% python3 -q
>>> import numpy as np
>>> np.set_printoptions(precision=2, suppress=True, linewidth=160)
>>> def rd(a):
...     return np.round(a, 2) + 0
... 
>>> theta = np.deg2rad(60)
>>> E = np.eye(3)
>>> E[np.ix_([0, 2], [0, 2])] = [[np.cos(theta), -np.sin(theta)], [np.sin(theta), np.cos(theta)]]
>>> rd(E)
array([[ 0.5 ,  0.  , -0.87],
       [ 0.  ,  1.  ,  0.  ],
       [ 0.87,  0.  ,  0.5 ]])
>>> other = E / np.sqrt((E ** 2).mean(axis=1, keepdims=True))
>>> np.linalg.matrix_rank(E - E.mean(axis=1, keepdims=True))
np.int64(2)
>>> np.linalg.matrix_rank(other) == np.linalg.matrix_rank(E)
np.True_
>>> rng = np.random.default_rng(784137)
>>> z = rng.permutation(3)
>>> z
array([2, 0, 1])
>>> other = E[z][:, z]
>>> rd(np.linalg.det(other)), rd(np.linalg.det(E[z]))
(np.float64(1.0), np.float64(1.0))
>>> rd(np.diag(other))
array([0.5, 0.5, 1. ])
>>> np.allclose(other, E)
False
>>> rd(np.linalg.det(E[::-1]))
np.float64(-1.0)
>>> rd(np.einsum("ij,ji->", E, E))
np.float64(0.0)
>>> rd(np.linalg.eigvals(E).sum().real)
np.float64(2.0)
>>> rd(np.linalg.det(2 * E)), rd(np.linalg.det(E))
(np.float64(8.0), np.float64(1.0))
>>> W0 = np.loadtxt("x.csv", delimiter=",")
>>> print(W0)
[[ 0.67 -2.14 -4.47]
 [ 3.06 -1.9   3.47]
 [ 0.96 -0.62  4.87]
 [-1.05 -3.64 -3.26]
 [-0.85  3.07  3.86]
 [ 0.93 -1.51  4.68]
 [-4.92  0.23 -0.89]
 [-0.23 -4.69  1.73]
 [-1.17 -2.57  4.13]
 [ 2.04  0.83 -4.49]
 [ 3.87  1.67 -2.68]
 [-4.48 -1.51 -1.63]
 [-0.38 -3.53  3.52]
 [ 3.47  3.18 -1.68]
 [ 3.26 -3.11 -2.17]
 [ 0.8   3.35 -3.63]
 [-2.53  2.63  3.42]
 [-2.63  3.83 -1.85]
 [ 0.03  4.78 -1.46]
 [-3.33 -2.12 -3.07]
 [ 2.38 -0.46 -4.37]
 [ 0.63  2.97  3.97]
 [ 1.19 -4.8  -0.72]]
>>> r0, g = W0[14], W0[7]
>>> print(rd(r0 @ r0))
25.01
>>> rd(r0 @ g)
np.float64(10.08)
>>> p = (r0 @ g) / (r0 @ r0) * r0
>>> rd(g - p)
array([-1.54, -3.44,  2.6 ])
>>> dist = np.linalg.norm(W0[:, None] - W0[None], axis=-1)
>>> print(dist.mean(axis=1).argmax())
17
>>> print(np.unravel_index(dist.round(6).argmax(), dist.shape))
(np.int64(7), np.int64(18))
>>> Ac = (W0 - W0.mean(axis=0)) / W0.std(axis=0)
>>> np.argwhere(np.abs(Ac) > 2)
array([[6, 0]])
>>> Ac.std(axis=0)
array([1., 1., 1.])
>>> c = np.linalg.lstsq(np.delete(Ac, 2, axis=1), Ac[:, 2])[0]
>>> np.abs(c).argmax()
np.int64(0)
>>> print(rd(1 - np.var(Ac[:, 2] - np.delete(Ac, 2, axis=1) @ c)))
0.01
>>> basis = W0[[7, 15]].astype(float)
>>> for _ in range(4):
...     z = np.linalg.norm(W0[:, None] - basis, axis=-1).argmin(axis=1)
...     basis = np.array([W0[z == j].mean(axis=0) for j in range(2)])
... 
>>> z
array([1, 0, 0, 0, 1, 0, 1, 0, 0, 1, 1, 0, 0, 1, 0, 1, 1, 1, 1, 0, 1, 1, 0])
>>> np.abs(basis[1] - basis[0]).argmax()
np.int64(1)
>>> rd(basis[1] - basis[0])
array([ 0.36,  4.72, -2.24])
